>>> import numpy as np
>>> from numpy import linalg as LA
>>> np.set_printoptions(precision=3, suppress=True, linewidth=120)
>>> other = np.array([[2, -3], [3, 2], [-1, 3]])
>>> F = np.tile(other, (2, 3))
>>> F
array([[ 2, -3,  2, -3,  2, -3],
       [ 3,  2,  3,  2,  3,  2],
       [-1,  3, -1,  3, -1,  3],
       [ 2, -3,  2, -3,  2, -3],
       [ 3,  2,  3,  2,  3,  2],
       [-1,  3, -1,  3, -1,  3]])
>>> # row 3 repeats row 0
>>> np.unique(F.round(6), axis=0).shape
(3, 6)
>>> np.abs(np.diag(LA.qr(F)[1])) > 1e-9
array([ True,  True, False, False, False, False])
>>> E = np.load("mat.npy")
>>> E
array([[ 0.,  0., -1.,  2.],
       [ 0.,  0., -1.,  2.],
       [-1., -1.,  0.,  0.],
       [ 2.,  2.,  0.,  0.]])
>>> # columns 0 and 1 are equal
>>> LA.lstsq(E[:-1].T, E[-1])[2]
np.int32(2)
>>> np.abs(np.diag(LA.qr(E)[1])) > 1e-9
array([ True, False,  True, False])
>>> M = np.array([[3, -2, 5], [4, -2, 2], [3, -2, 5], [4, -1, 3], [4, -2, 1]])
>>> M
array([[ 3, -2,  5],
       [ 4, -2,  2],
       [ 3, -2,  5],
       [ 4, -1,  3],
       [ 4, -2,  1]])
>>> other = np.c_[M[:, :1] @ np.array([[1]]), np.array([-4, 0, -3, 3, 0])]
>>> other
array([[ 3, -4],
       [ 4,  0],
       [ 3, -3],
       [ 4,  3],
       [ 4,  0]])
>>> LA.matrix_rank(np.c_[M, other])
np.int64(4)
>>> LA.norm(LA.qr(M)[0].T @ other, axis=0) ** 2 / ((other ** 2).sum(axis=0) + 1e-12)
array([1.   , 0.983])
